$ python3 -q
>>> import numpy as np
>>> np.set_printoptions(precision=3, suppress=True, linewidth=140)
>>> J = np.load("a.npy")
>>> J
array([[ 1.   , -0.721, -0.925, -1.   ,  0.84 ],
       [ 0.927, -0.905, -0.462, -0.938, -0.08 ],
       [ 0.872,  0.31 , -0.3  , -0.894,  0.38 ],
       [ 0.99 ,  0.354, -0.68 , -0.898,  0.537],
       [-0.178,  0.178,  0.992,  0.551, -0.998],
       [ 0.38 ,  0.917,  0.987,  0.558, -0.994],
       [-0.235, -0.478,  0.551, -0.09 , -0.701],
       [ 0.999, -0.327,  0.129, -0.999, -0.572],
       [-0.933, -0.986, -0.994,  0.766,  0.996],
       [-0.735,  0.876,  0.989,  0.954, -0.994],
       [-0.786,  0.611,  0.978,  0.958, -0.991],
       [-0.1  , -0.653,  0.585, -0.282, -0.774],
       [-0.974,  0.422,  0.778,  0.996, -0.821],
       [-0.982,  0.02 ,  0.701,  0.917, -0.572],
       [ 0.565,  0.119,  0.958, -0.235, -0.988],
       [-0.947, -0.675,  0.84 ,  0.749, -0.896],
       [ 0.845, -0.915,  0.217, -0.887, -0.74 ],
       [ 0.38 ,  0.462, -0.508,  0.119,  0.617],
       [ 0.726, -0.731, -1.   , -0.993,  1.   ],
       [-0.178,  0.07 , -0.986,  0.05 ,  0.997],
       [ 0.38 ,  0.414,  0.537, -0.881, -0.363],
       [ 0.964, -0.565, -0.938, -0.991,  0.958],
       [-0.974,  0.975,  0.592,  0.843,  0.405],
       [ 0.998,  0.188, -0.867, -0.991,  0.837],
       [ 0.894,  0.129, -1.   , -0.989,  1.   ]])
>>> lab = J[:, 4] > np.median(J[:, 4])
>>> f = J[lab].mean(axis=0) - J[~lab].mean(axis=0)
>>> ((J - J.mean(axis=0)) @ f > 0).astype(int)
array([1, 1, 1, 1, 0, 0, 0, 1, 1, 0, 0, 0, 0, 0, 0, 0, 0, 1, 1, 1, 0, 1, 0, 1, 1])
>>> Xs = (J - J.mean(axis=0)) / J.std(axis=0)
>>> np.argwhere(np.abs(Xs) > 2)
array([], shape=(0, 2), dtype=int64)
>>> Xs.std(axis=0)
array([1., 1., 1., 1., 1.])
>>> beta = np.linalg.lstsq(np.delete(Xs, 2, axis=1), Xs[:, 2])[0]
>>> round(1 - np.var(Xs[:, 2] - np.delete(Xs, 2, axis=1) @ beta), 3)
np.float64(0.962)
>>> np.linalg.norm(J, axis=1).argmax()
np.int64(8)
>>> round(float(np.linalg.norm(J, "nuc")), 3)
15.142
>>> print(np.linalg.norm(J, axis=0))
[3.903 3.006 3.928 4.033 4.016]
>>> round(float(np.linalg.norm(J, 2)), 3)
6.868
>>> np.round(np.linalg.norm(J[7] - J[12]), 3)
np.float64(2.986)
>>> vec = np.array([-1, 3, 0, -3, 3])
>>> rhs = J @ vec
>>> beta, lr = np.zeros(5), 1 / np.linalg.norm(J, 2) ** 2
>>> for i in range(6):
...     beta -= lr * J.T @ (J @ beta - rhs)
...     if i % 2 == 0: print(i, round(np.linalg.norm(J @ beta - rhs), 3))
... 
0 8.675
2 6.195
4 4.74
>>> round(np.linalg.cond(J), 3)
np.float64(12.792)
>>> F = np.load("out17.npy")
>>> print(F)
[[16  4 -4]
 [-3 63 -3]
 [ 1 -5 60]]
>>> vec = np.array([2, -1, -3])
>>> F @ np.eye(3)[1]
array([ 4., 63., -5.])
>>> print((F * vec).sum(axis=1))
[  40  -60 -173]
>>> F * vec
array([[  32,   -4,   12],
       [  -6,  -63,    9],
       [   2,    5, -180]])
>>> (F @ vec).argmax()
np.int64(0)
>>> F @ np.ones(3)
array([16., 57., 56.])
>>> np.linalg.norm(F @ vec) <= np.linalg.norm(F, 2) * np.linalg.norm(vec) + 1e-9
np.True_
>>> print(F @ vec)
[  40  -60 -173]
